$ python3 -q
>>> import numpy as np
>>> np.set_printoptions(precision=1, suppress=True, linewidth=160, floatmode="fixed")
>>> feats = np.load("layer4.npy")
>>> feats
array([[ 0,  1,  3,  0, -3,  2],
       [ 0,  0, -2, -1, -1,  2],
       [ 0,  0,  0,  0,  1, -3],
       [ 0,  0,  0,  0,  1,  0],
       [ 0,  0,  0,  0,  0,  1],
       [ 0,  0,  0,  0,  0,  0]])
>>> # triangular, det is the product of the diagonal
>>> np.round(feats @ np.linalg.pinv(feats) @ feats, 1) + 0
array([[ 0.0,  1.0,  3.0,  0.0, -3.0,  2.0],
       [ 0.0,  0.0, -2.0, -1.0, -1.0,  2.0],
       [ 0.0,  0.0,  0.0,  0.0,  1.0, -3.0],
       [ 0.0,  0.0,  0.0,  0.0,  1.0,  0.0],
       [ 0.0,  0.0,  0.0,  0.0,  0.0,  1.0],
       [ 0.0,  0.0,  0.0,  0.0,  0.0,  0.0]])
>>> np.linalg.lstsq(feats[:-1].T, feats[-1])[2]
np.int32(4)
>>> np.unique(feats.round(6), axis=0).shape
(6, 6)
>>> np.round(np.trace(np.linalg.pinv(feats) @ feats), 1)
np.float64(4.0)
>>> np.allclose(feats[:-1].T @ np.linalg.lstsq(feats[:-1].T, feats[-1])[0], feats[-1])
True
>>> K = np.loadtxt("dump.csv", delimiter=",")
>>> K
array([[ 0.7, -0.4, -0.3, -0.1, -0.4],
       [-0.4,  0.3, -0.4, -0.1, -0.7],
       [-0.3, -0.4,  0.7, -0.1, -0.4],
       [-0.1, -0.1, -0.1,  1.0, -0.1],
       [-0.4, -0.7, -0.4, -0.1,  0.3]])
>>> np.round(K.T @ K, 1) + 0
array([[1.0, 0.0, 0.0, 0.0, 0.0],
       [0.0, 1.0, 0.0, 0.0, 0.0],
       [0.0, 0.0, 1.0, 0.0, 0.0],
       [0.0, 0.0, 0.0, 1.0, 0.0],
       [0.0, 0.0, 0.0, 0.0, 1.0]])
>>> round(float(K[:, 4] @ K[:, 3]), 1)
0.0
>>> np.linalg.norm(K, axis=0)
array([1.0, 1.0, 1.0, 1.0, 1.0])
>>> vals, vecs = np.linalg.eigh(K)
>>> vec = np.array([1, -1, -1, -2, 0])
>>> np.round(vecs * np.maximum(vals, 0) @ vecs.T, 1) + 0
array([[ 0.9, -0.2, -0.1,  0.0, -0.2],
       [-0.2,  0.6, -0.2, -0.1, -0.4],
       [-0.1, -0.2,  0.9,  0.0, -0.2],
       [ 0.0, -0.1,  0.0,  1.0, -0.1],
       [-0.2, -0.4, -0.2, -0.1,  0.6]])
>>> round(np.abs(K).sum(axis=1).max(), 1), round(np.abs(vals).max(), 1)
(np.float64(2.0), np.float64(1.0))
>>> data = np.load("sample9.npy")
>>> data
array([[0.8, 0.3, 0.3],
       [0.3, 0.1, 0.1],
       [0.3, 0.1, 0.1]])
>>> # projection: eigenvalues are 0 or 1
>>> r = np.linalg.matrix_rank(data)
>>> r
np.int64(1)
>>> ns = np.linalg.svd(data)[2][r:].T
>>> [int(np.linalg.matrix_rank(np.delete(data, i, axis=0))) for i in range(3)]
[1, 1, 1]
>>> np.allclose(data @ ns, 0)
True
>>> [int(np.linalg.matrix_rank(data[:i])) for i in range(1, len(data) + 1)]
[1, 1, 1]
>>> round(float(np.trace(np.linalg.pinv(data) @ data)), 1)
1.0
>>> np.linalg.lstsq(data[:-1].T, data[-1])[2]
np.int32(1)
>>> np.abs(np.diag(np.linalg.qr(data)[1])) > 1e-9
array([ True, False, False])
>>> np.allclose(data[:-1].T @ np.linalg.lstsq(data[:-1].T, data[-1])[0], data[-1])
True
>>> vec = np.array([-3, -3, 1])
>>> data @ data @ vec
array([-3.0, -1.0, -1.0])
>>> (vec - data @ vec) @ (data @ vec)
np.float64(0.0)
>>> np.trace(data)
np.float64(1.0)
